% python3 -q
>>> import numpy as np
>>> np.set_printoptions(precision=3, suppress=True, linewidth=140)
>>> rnd = lambda a: np.round(a, 3) + 0
>>> W0 = np.load("mat.npy")
>>> print(W0)
[[ 13.797   3.07    0.382   2.334   8.614  -9.029  -4.49 ]
 [-14.386   2.594  -3.138  -9.133  -6.554  -0.83   -0.227]
 [ -2.363  -7.093  -1.412 -11.306  -9.806   0.367  -2.787]
 [ -1.561   0.949  15.962   0.373  10.197   4.87   18.57 ]
 [  2.612   7.397   8.048  -5.471  -2.334   0.997   6.968]
 [  2.818  -1.6    -0.963  -1.488  -2.174   9.022  -6.28 ]
 [  4.882  -5.809  -0.252   4.535  -9.432   1.6    -8.84 ]
 [ 12.429  -5.084  -5.728   4.367 -11.679  -3.783   9.424]
 [-24.172 -10.492  -1.026   6.988   4.124 -11.831   3.534]
 [ 11.028   4.489  -5.55    2.608   8.868  -2.582  12.936]
 [-21.989  -5.867   4.468   0.593  -5.44    4.337   1.388]]
>>> Q, R = np.linalg.qr(W0)
>>> print(np.allclose(R.T @ R, W0.T @ W0))
True
>>> print(rnd(abs(R[0, 0])), rnd(np.linalg.norm(W0[:, 0])))
42.283 42.283
>>> print(rnd(np.trace(Q @ Q.T)))
7.0
>>> Q, vecs = np.linalg.qr(W0[:, :5])[0], np.linalg.qr(W0[:, 5:])[0]
>>> sigma = np.linalg.svd(Q.T @ vecs, compute_uv=False)
>>> print((sigma > 0.9).sum())
0
>>> left, sigma = np.linalg.svd(W0)
Traceback (most recent call last):
  File "<python-input-12>", line 1, in <module>
    left, sigma = np.linalg.svd(W0)
    ^^^^^^^^^^^
ValueError: too many values to unpack (expected 2)
>>> left, sigma, Vt = np.linalg.svd(W0, full_matrices=False)
>>> print(rnd(np.sqrt((sigma ** 2).sum())), rnd(np.linalg.norm(W0)))
68.97 68.97
>>> print(rnd(left.T @ left))
[[1. 0. 0. 0. 0. 0. 0.]
 [0. 1. 0. 0. 0. 0. 0.]
 [0. 0. 1. 0. 0. 0. 0.]
 [0. 0. 0. 1. 0. 0. 0.]
 [0. 0. 0. 0. 1. 0. 0.]
 [0. 0. 0. 0. 0. 1. 0.]
 [0. 0. 0. 0. 0. 0. 1.]]
>>> print((sigma > 1e-8).sum())
7
>>> print(rnd(sigma / sigma[0]))
[1.    0.788 0.581 0.495 0.389 0.271 0.205]
>>> print(rnd(Vt @ Vt.T))
[[1. 0. 0. 0. 0. 0. 0.]
 [0. 1. 0. 0. 0. 0. 0.]
 [0. 0. 1. 0. 0. 0. 0.]
 [0. 0. 0. 1. 0. 0. 0.]
 [0. 0. 0. 0. 1. 0. 0.]
 [0. 0. 0. 0. 0. 1. 0.]
 [0. 0. 0. 0. 0. 0. 1.]]
>>> Y = np.c_[W0[:, :4] @ np.array([[-4, -3, -4, 0], [-2, -3, -3, 3], [-2, 2, -4, 4], [-2, -2, 1, 4]]), np.array([2, 0, 3, 2, 1, 3, 0, 1, 2, 0, 1])]
>>> print(rnd(Y))
[[-66.76  -54.505 -63.592  20.074   2.   ]
 [ 76.898  47.366  53.181 -41.302   0.   ]
 [ 49.074  48.156  25.073 -72.151   3.   ]
 [-28.324  33.014 -60.078  68.187   2.   ]
 [-30.396  -2.989 -70.302  32.499   1.   ]
 [ -3.17   -2.604  -4.108 -14.604   3.   ]
 [-16.476  -6.793   3.442  -0.295   0.   ]
 [-36.826 -42.225  -7.185 -20.696   1.   ]
 [105.748  87.964 139.256  -7.628   2.   ]
 [-47.206 -62.867 -32.771   1.699   0.   ]
 [ 89.568  91.318  88.278   2.643   1.   ]]
>>> print(np.linalg.matrix_rank(Y))
5
>>> print(np.linalg.matrix_rank(np.c_[W0, Y]))
8
>>> print(rnd(np.linalg.norm(Y - W0 @ np.linalg.lstsq(W0, Y)[0], axis=0)))
[0.    0.    0.    0.    3.863]
>>> u = np.array([7, 7, -1])
>>> print(rnd(np.polyval(u, W0[10])))
[3229.69   198.883  170.017    5.613  168.075  161.026   22.202]
>>> rng = np.random.default_rng(136)
>>> m1 = np.array([[-5, 2, -9, -2, -8, 6, 2, 8, 2],
...     [-4, 7, 0, 1, -5, -2, -4, -5, -9],
...     [-6, -6, -4, -7, 6, -5, 6, 4, 7]]) * (rng.random((3, 9)) < 0.3)
>>> print(m1)
[[-5  2 -9  0  0  0  0  8  2]
 [ 0  0  0  1  0  0  0  0 -9]
 [ 0 -6  0  0  6  0  0  4  0]]
>>> u, g = W0[9], W0[0]
>>> print(rnd(u @ u))
432.02
>>> print(rnd(u @ g))
211.521
>>> p = (u @ g) / (u @ u) * u
>>> print(rnd(np.linalg.norm(u + g) ** 2 + np.linalg.norm(u - g) ** 2))
1626.56
>>> print(np.linalg.matrix_rank(np.outer(u, g)))
1
>>> m1 @ m1
Traceback (most recent call last):
  File "<python-input-35>", line 1, in <module>
    m1 @ m1
    ~~~^~~~
ValueError: matmul: Input operand 1 has a mismatch in its core dimension 0, with gufunc signature (n?,k),(k,m?)->(n?,m?) (size 3 is different from 9)
>>> gram = m1.T @ m1
>>> print(np.diag(gram))
[25 40 81  1 36  0  0 80 85]
>>> print((m1 @ m1.T).shape)
(3, 3)
>>> print(gram)
[[ 25 -10  45   0   0   0   0 -40 -10]
 [-10  40 -18   0 -36   0   0  -8   4]
 [ 45 -18  81   0   0   0   0 -72 -18]
 [  0   0   0   1   0   0   0   0  -9]
 [  0 -36   0   0  36   0   0  24   0]
 [  0   0   0   0   0   0   0   0   0]
 [  0   0   0   0   0   0   0   0   0]
 [-40  -8 -72   0  24   0   0  80  16]
 [-10   4 -18  -9   0   0   0  16  85]]
>>> Y = np.array([[-2, 0],
...     [2, -1],
...     [1, 1],
...     [-1, 2],
...     [-2, -2],
...     [2, 1],
...     [1, -1],
...     [2, -1],
...     [-2, 2]])
>>> print(m1 @ Y)
[[ 17 -15]
 [ 17 -16]
 [-16 -10]]
>>> Y @ m1
Traceback (most recent call last):
  File "<python-input-42>", line 1, in <module>
    Y @ m1
    ~~^~~~
ValueError: matmul: Input operand 1 has a mismatch in its core dimension 0, with gufunc signature (n?,k),(k,m?)->(n?,m?) (size 3 is different from 2)
>>> print(np.einsum("ij,ij->i", m1, m1))
[178  82  88]
>>> print(np.einsum("ik,kj->ji", m1, Y))
[[ 17  17 -16]
 [-15 -16 -10]]
>>> print(np.einsum("ij->j", m1))
[-5 -4 -9  1  6  0  0 12 -7]
>>> Y = m1 + rng.integers(-2, 3, (3, 1)) @ rng.integers(-2, 3, (1, 9))
>>> print(Y)
[[-5  1 -8 -1  0  1  0  7  2]
 [ 0  1 -1  2  0 -1  0  1 -9]
 [ 0 -4 -2  2  6 -2  0  6  0]]
>>> print(rnd(np.linalg.svd(Y - m1, compute_uv=False)))
[5.477 0.    0.   ]
>>> print(np.linalg.matrix_rank(Y - m1, tol=1e-8))
1
>>> def softmax(z):
...     e = np.exp(z - z.max(axis=-1, keepdims=True))
...     return e / e.sum(axis=-1, keepdims=True)
... 
>>> print(rnd(softmax(m1[0])))
[0.    0.002 0.    0.    0.    0.    0.    0.994 0.002]
>>> att = m1 @ m1.T / np.sqrt(9)
>>> print(rnd(softmax(att)[0] @ m1))
[-5.  2. -9.  0.  0.  0.  0.  8.  2.]
>>> print(rnd(softmax(att + np.triu(np.full(att.shape, -np.inf), 1))))
[[1. 0. 0.]
 [0. 1. 0.]
 [0. 0. 1.]]
>>> E = np.load("sample2.npy")
>>> print(E)
[[6 2 1 4 3 4 3]
 [2 6 4 3 4 5 2]
 [1 4 6 3 4 5 3]
 [4 3 3 4 4 2 1]
 [3 4 4 4 6 0 0]
 [4 5 5 2 0 0 1]
 [3 2 3 1 0 1 0]]
>>> vals, vecs = np.linalg.eigvalsh(E)
Traceback (most recent call last):
  File "<python-input-57>", line 1, in <module>
    vals, vecs = np.linalg.eigvalsh(E)
    ^^^^^^^^^^
ValueError: too many values to unpack (expected 2)
>>> vals, vecs = np.linalg.eigh(E)
>>> print(np.unique(vals.round(6) + 0, return_counts=True)[1])
[1 1 1 1 1 1 1]
>>> print(rnd(vals))
[-5.855 -1.175  0.382  2.133  4.968  5.789 21.759]
>>> print(rnd(np.linalg.eigvalsh(E @ E)))
[  0.146   1.382   4.548  24.679  33.508  34.28  473.458]
>>> print(rnd(np.abs(vecs[:, -1])))
[0.377 0.462 0.452 0.376 0.399 0.323 0.189]
>>> print(rnd(vals.sum()), np.trace(E))
28.0 28
>>> print(rnd(vecs.T @ E @ vecs))
[[-5.855  0.     0.     0.     0.     0.     0.   ]
 [ 0.    -1.175  0.     0.     0.     0.     0.   ]
 [ 0.     0.     0.382  0.     0.     0.     0.   ]
 [ 0.     0.     0.     2.133  0.     0.     0.   ]
 [ 0.     0.     0.     0.     4.968  0.     0.   ]
 [ 0.     0.     0.     0.     0.     5.789  0.   ]
 [ 0.     0.     0.     0.     0.     0.    21.759]]
>>> print(rnd(np.linalg.svd(E, compute_uv=False)))
[21.759  5.855  5.789  4.968  2.133  1.175  0.382]
>>> print(rnd(np.linalg.eigvalsh(E + -3 * np.eye(7))))
[-8.855 -4.175 -2.618 -0.867  1.968  2.789 18.759]
>>> lab = rng.permutation(7)
>>> print(lab)
[1 4 0 5 2 6 3]
>>> Y = E[lab][:, lab]
>>> print(rnd(np.linalg.det(Y)), rnd(np.linalg.det(E[lab])))
3512.0 -3512.0
>>> print(np.trace(Y))
28
>>> print(Y)
[[6 4 2 5 4 2 3]
 [4 6 3 0 4 0 4]
 [2 3 6 4 1 3 4]
 [5 0 4 0 5 1 2]
 [4 4 1 5 6 3 3]
 [2 0 3 1 3 0 1]
 [3 4 4 2 3 1 4]]
>>> print(np.allclose(Y, E))
False
>>> print(np.diag(Y))
[6 6 6 0 6 0 4]
>>> left, sigma, Vt = np.linalg.svd(E, full_matrices=False)
>>> print(rnd(np.cumsum(sigma ** 2) / np.sum(sigma ** 2)))
[0.828 0.888 0.946 0.989 0.997 1.    1.   ]
>>> print(np.abs(left[:, 0]).round(6).argmax())
1
>>> print(rnd(sigma))
[21.759  5.855  5.789  4.968  2.133  1.175  0.382]
>>> print((sigma > 1e-8).sum())
7
>>> print(np.allclose(left * sigma @ Vt, E))
True
>>> print(rnd(sigma / sigma[0]))
[1.    0.269 0.266 0.228 0.098 0.054 0.018]
>>> print(left.shape, sigma.shape, Vt.shape)
(7, 7) (7,) (7, 7)
>>> mat = np.load("x.npy")
>>> print(mat)
[[-1  5 -4]
 [ 4 -4  5]
 [ 0  2 -3]]
>>> left, sigma = np.linalg.svd(mat)
Traceback (most recent call last):
  File "<python-input-85>", line 1, in <module>
    left, sigma = np.linalg.svd(mat)
    ^^^^^^^^^^^
ValueError: too many values to unpack (expected 2)
>>> left, sigma, Vt = np.linalg.svd(mat, full_matrices=False)
>>> print(rnd(np.cumsum(sigma ** 2) / np.sum(sigma ** 2)))
[0.938 0.99  1.   ]
>>> print(rnd(sigma))
[10.252  2.407  1.054]
>>> print(left.shape, sigma.shape, Vt.shape)
(3, 3) (3,) (3, 3)
>>> print(rnd(left.T @ mat @ Vt.T))
[[10.252  0.     0.   ]
 [ 0.     2.407  0.   ]
 [ 0.     0.     1.054]]
>>> print(rnd(np.sqrt((sigma ** 2).sum())), rnd(np.linalg.norm(mat)))
10.583 10.583
>>> print(rnd(np.poly(mat)))
[  1.   8. -11. -26.]
>>> print(rnd(np.linalg.det(mat[::-1])))
-26.0
>>> print(np.einsum("ij,ji->", mat, mat))
86
>>> print(np.allclose(mat, mat.T))
False
>>> print(mat @ mat)
[[ 21 -33  41]
 [-20  46 -51]
 [  8 -14  19]]
>>> print(rnd(np.abs(np.linalg.eigvals(mat)).max()))
8.907
>>> mat.inv()
Traceback (most recent call last):
  File "<python-input-98>", line 1, in <module>
    mat.inv()
    ^^^^^^^
AttributeError: 'numpy.ndarray' object has no attribute 'inv'
>>> print((mat - mat.T) / 2)
[[ 0.   0.5 -2. ]
 [-0.5  0.   1.5]
 [ 2.  -1.5  0. ]]
